$ ipython --no-banner

In [1]: import numpy as np

In [2]: np.set_printoptions(precision=2, suppress=True, linewidth=120, legacy="1.25")

In [3]: M = np.loadtxt("block14.csv", delimiter=",")

In [4]: print(M)
[[ -1.   0.   0.   0.   3.  -1.   1.   3.  -3.]
 [ -2.   2.  -2.  -1.   1.   1.   2.  -2.   0.]
 [ -3.   2.   2.  -2.   1.  -1.  -3.  -2.   3.]
 [  3.   0.   2.  -2.  -1.   2.  -1.   1.  -2.]
 [  1.   1.   1.   1.   0.   2.  -2.  -3.   3.]
 [ -1.  -3.   1.   0.  -3.  -3.  -3.   0.   0.]
 [  2.  -3.  -3.  -1.   2.   2.  -2.  -3.   3.]
 [ -1.  -2.  -2.   3.   3.   1.   0.  -1.  -3.]
 [  3.   1.   1.   1.   3.   1.  -1.   3.  -3.]
 [ -2.   1.   0.  -1.   1.   1.   1.  -3.  -3.]
 [-11.  10. -10.  -5.   8.   4.  11.  -7.  -3.]]

In [5]: print(round(np.linalg.norm(M, "nuc"), 2))
67.29

In [6]: W0 = np.loadtxt("arr.csv", delimiter=",")

In [7]: print(W0)
[[ 0. -1. -2. -2. -1. -1. -2. -2. -1.  1.]
 [ 1.  0. -1.  2.  1.  2.  0.  1. -2.  0.]
 [-2.  1.  0.  2. -2. -2. -2.  2.  0. -2.]
 [-1.  2. -1. -1.  0. -2.  0. -2. -1. -2.]
 [-1.  1.  1.  0. -1. -2. -2.  0. -1. -1.]
 [ 0. -2.  1. -1.  0. -1.  2.  1.  0.  1.]
 [ 1.  1.  1.  0. -1.  1. -2.  2. -1.  2.]
 [-2.  1.  2.  0.  2.  1. -2.  2. -2.  2.]
 [ 2. -1.  0.  1.  0.  1.  2.  2. -2. -2.]
 [ 1. -2. -1.  0. -2. -2. -1. -1. -2.  2.]
 [-2. -2.  0. -1.  2. -1.  0.  0. -2.  1.]]

In [8]: w1 = np.array([[3, 3, 2],
   ...:     [1, 2, 1],
   ...:     [2, 0, 3],
   ...:     [1, 3, 2],
   ...:     [2, 2, 2],
   ...:     [3, 1, 2],
   ...:     [1, 1, 0],
   ...:     [1, 0, 2],
   ...:     [0, 3, 3],
   ...:     [3, 2, 0]])

In [9]: coef = np.array([0, -1, 0])

In [10]: H = np.maximum(W0 @ w1 + coef, 0)

In [11]: print(np.linalg.matrix_rank(H))
3

In [12]: print((H > 0).mean(axis=0))
[0.45 0.18 0.36]

In [13]: Z = np.array([[3, -2, 0], [2, 0, 3], [0, 3, 4]])

In [14]: print(H @ Z)
[[ 0.  0.  0.]
 [48. -9. 38.]
 [ 0.  0.  0.]
 [ 0.  0.  0.]
 [ 0.  0.  0.]
 [ 6. -4.  0.]
 [43. -5. 34.]
 [36. -3. 28.]
 [21.  1. 20.]
 [ 0.  0.  0.]
 [ 0.  0.  0.]]

In [15]: print((H @ Z).round(6).argmax(axis=1))
[0 0 0 0 0 0 0 0 0 0 0]

In [16]: Q, V = np.linalg.qr(W0[:, :8])[0], np.linalg.qr(W0[:, 8:])[0]

In [17]: sigma = np.linalg.svd(Q.T @ V, compute_uv=False)

In [18]: print(np.degrees(np.arccos(sigma.clip(0, 1))))
[ 8.7  26.79]

In [19]: print(sigma)
[0.99 0.89]

In [20]: Z = np.array([[-2, 1, -6, -5, 7, 8, 9, 5, 3],
    ...:     [-1, -9, 2, -1, 3, 4, -2, 8, 5],
    ...:     [9, -8, 0, -4, -1, 9, -3, -5, -2],
    ...:     [1, 6, -5, 5, -8, -8, 3, -2, -7],
    ...:     [-5, -7, 6, 2, -4, -7, -7, 2, -8],
    ...:     [6, 2, -6, -8, -2, 1, -8, -4, 6],
    ...:     [-5, -1, -1, 6, -1, 8, 0, -2, -7],
    ...:     [7, -6, -1, 0, -5, -2, -2, 4, -9],
    ...:     [5, 8, 7, 3, -6, 9, -1, 7, -4]])

In [21]: rng = np.random.default_rng(471042)

In [22]: mat = (rng.random((23, 9)) < 0.25) @ Z

In [23]: print(mat)
[[ -1 -21   1  -4   1   3  -2  19  -9]
 [ -7  -6   0  -3   3   1   2   7  -5]
 [  6   2   1   5 -16   0   2  16 -25]
 [  0   0   0   0   0   0   0   0   0]
 [ 11  10   1  -5  -8  10  -9   3   2]
 [  8   0  -6   5 -13 -10   1   2 -16]
 [  9  -8   0  -4  -1   9  -3  -5  -2]
 [  0  -3  -3   4  -5  -4   1   6  -2]
 [  5   8   7   3  -6   9  -1   7  -4]
 [  6   2  -6  -8  -2   1  -8  -4   6]
 [  4  10  -6  -4  -2  26   0   6  -2]
 [  5   8   7   3  -6   9  -1   7  -4]
 [  6 -15   1  -1  -2   2  -4  12  -4]
 [  4  -1   9   2  -3  13  -3  15   1]
 [ -5   0  12  11 -11  10  -8   7 -19]
 [  7   0   0   0  -1  34   5   5 -10]
 [  9 -14  -8  -3   0  23   4   2 -15]
 [  6 -16  -4 -10   9  21   4   8   6]
 [ -3 -14   4   8 -10  -1  -9   4 -24]
 [ -7  -6   0  -3   3   1   2   7  -5]
 [ -8 -15   2  -4   6   5   0  15   0]
 [  0   0   0   0   0   0   0   0   0]
 [ 10   0  -3   2  -9  11   7  22 -12]]

In [24]: # row 11 repeats row 8

In [25]: Ac = mat - mat.mean(axis=0)

In [26]: V = np.linalg.svd(Ac)[2][:8]

In [27]: other = Ac - Ac @ V.T @ V

In [28]: print((Ac @ V.T).std(axis=0))
[11.61 10.19  9.35  6.5   5.78  4.48  2.76  1.67]

In [29]: print(np.diag(V.T @ V))
[0.92 0.96 0.98 0.9  0.43 0.99 0.9  0.98 0.95]

In [30]: print(other.std(axis=0))
[0.13 0.09 0.06 0.14 0.34 0.04 0.14 0.06 0.1 ]

In [31]: vec = np.array([1, 2, 3, 3, 3, 3, 2, 1, 1])

In [32]: rhs = mat @ vec

In [33]: print(np.linalg.solve(mat.T @ mat, mat.T @ rhs))
[1. 2. 3. 3. 3. 3. 2. 1. 1.]

In [34]: print(rhs)
[-34 -10 -25   0  12 -76  -8 -24  61 -49  70  61 -24  75  33 111  12  44 -66 -10   4   0  37]

In [35]: print(np.linalg.lstsq(mat, rhs)[0])
[1. 2. 3. 3. 3. 3. 2. 1. 1.]

In [36]: rhs = rhs + 0.3 * rng.normal(size=23)

In [37]: print(rhs)
[-33.59 -10.2  -25.     0.7   11.71 -75.9   -7.87 -24.16  61.01 -49.17  70.29  60.79 -24.2   74.98  32.89 110.71  11.62
  43.99 -65.98 -10.68   3.96  -0.07  37.19]

In [38]: coef, *_ = np.linalg.lstsq(mat, rhs)

In [39]: print(coef.round())
[1. 2. 3. 3. 3. 3. 2. 1. 1.]

In [40]: print(np.round(mat.T @ (rhs - mat @ coef), 2) + 0)
[0. 0. 0. 0. 0. 0. 0. 0. 0.]

In [41]: print(coef)
[1.03 2.02 2.98 3.05 3.07 2.99 1.97 1.02 0.99]

In [42]: proj = mat @ np.linalg.solve(mat.T @ mat, mat.T)

In [43]: print(np.round(np.linalg.eigvalsh(proj), 2) + 0)
[0. 0. 0. 0. 0. 0. 0. 0. 0. 0. 0. 0. 0. 0. 1. 1. 1. 1. 1. 1. 1. 1. 1.]

In [44]: print(np.allclose(proj @ proj, proj))
True

In [45]: T = np.stack([mat, 3 * mat, mat[::-1]])

In [46]: print(np.linalg.matrix_rank(T))
[9 9 9]

In [47]: print(np.einsum("bij,cij->bc", T, T))
[[ 13971  41913   1854]
 [ 41913 125739   5562]
 [  1854   5562  13971]]

In [48]: print(np.linalg.norm(T, axis=(1, 2)))
[118.2 354.6 118.2]

In [49]: print(T.shape)
(3, 23, 9)

In [50]: print((T @ mat.T).shape)
(3, 23, 23)

In [51]: u = np.array([3, 4])

In [52]: print(np.polyval(u, mat[5]))
[ 28   4 -14  19 -35 -26   7  10 -44]

In [53]: data = np.load("a.npy")

In [54]: print(data)
[[  1  -3   9 -27]
 [  1  -2   4  -8]
 [  1  -1   1  -1]
 [  1   0   0   0]
 [  1   1   1   1]
 [  1   2   4   8]
 [  1   3   9  27]
 [  1   4  16  64]
 [  1   5  25 125]]

In [55]: # column 3 is much longer than the rest

In [56]: other = np.c_[data[:, :1] @ np.array([[-3]]), np.array([6, 1, 9, 2, 0, 2, 8, 3, 1])]

In [57]: print(other)
[[-3  6]
 [-3  1]
 [-3  9]
 [-3  2]
 [-3  0]
 [-3  2]
 [-3  8]
 [-3  3]
 [-3  1]]

In [58]: print(np.round(np.linalg.lstsq(data, other[:, 0])[0], 2) + 0)
[-3.  0.  0.  0.]
